$ python3 -q
>>> import numpy as np
>>> np.set_printoptions(precision=3, suppress=True, linewidth=160)
>>> K = np.loadtxt("arr.csv", delimiter=",")
>>> K
array([[-0.266,  0.921,  2.007,  9.749],
       [-3.505, -2.875,  0.317,  8.908],
       [ 0.313, -0.869, -1.987, -9.757],
       [ 4.333,  5.706,  3.353,  6.117],
       [-0.031,  1.183,  2.107,  9.704],
       [ 4.77 ,  6.106,  3.386,  5.338],
       [ 6.133,  6.478,  1.963, -4.069],
       [ 1.377,  2.718,  2.641,  9.151],
       [ 3.109,  4.516,  3.14 ,  7.751],
       [ 6.218,  7.177,  3.05 ,  0.722],
       [-5.543, -6.758, -3.348, -3.52 ],
       [ 5.513,  6.735,  3.353,  3.608],
       [ 6.246,  7.183,  3.02 ,  0.526],
       [ 6.032,  7.095,  3.191,  1.763],
       [ 3.912,  5.306,  3.297,  6.758],
       [ 0.23 ,  1.473,  2.214,  9.637],
       [-1.949, -3.325, -2.827, -8.784],
       [-5.917, -6.118, -1.664,  4.979],
       [-0.433,  0.734,  1.935,  9.774],
       [-3.61 , -3.006,  0.25 ,  8.824],
       [ 5.741,  5.845,  1.458, -5.546],
       [ 2.768,  4.172,  3.058,  8.098],
       [ 0.126, -1.078, -2.067, -9.724],
       [-5.187, -6.469, -3.385, -4.448],
       [-2.055, -1.129,  1.154,  9.652],
       [ 5.548,  5.561,  1.255, -6.06 ]])
>>> gram = np.cov(K, rowvar=False)
>>> np.round(np.linalg.eigvalsh(gram)[::-1], 3) + 0
array([50.502, 39.47 ,  0.   ,  0.   ])
>>> np.argsort(-K.std(axis=0).round(6), kind="stable")
array([3, 1, 0, 2])
>>> np.corrcoef(K.T)
array([[ 1.   ,  0.982,  0.754, -0.096],
       [ 0.982,  1.   ,  0.865,  0.093],
       [ 0.754,  0.865,  1.   ,  0.581],
       [-0.096,  0.093,  0.581,  1.   ]])
>>> gram.shape
(4, 4)
>>> W0 = np.load("m.npy")
>>> W0
array([[-7.,  3., -7.,  2.],
       [ 4., -3.,  4.,  0.],
       [ 6., -3.,  6., -2.],
       [-3.,  0., -3.,  2.]])
>>> r0, r1 = W0[0], W0[3]
>>> r0 @ r1
np.float64(46.0)
>>> p = (r0 @ r1) / (r0 @ r0) * r0
>>> np.outer(r0, r1)
array([[ 21.,  -0.,  21., -14.],
       [ -9.,   0.,  -9.,   6.],
       [ 21.,  -0.,  21., -14.],
       [ -6.,   0.,  -6.,   4.]])
>>> np.linalg.matrix_rank(np.outer(r0, r1))
np.int64(1)
>>> round((r1 - p) @ r0, 3)
np.float64(0.0)
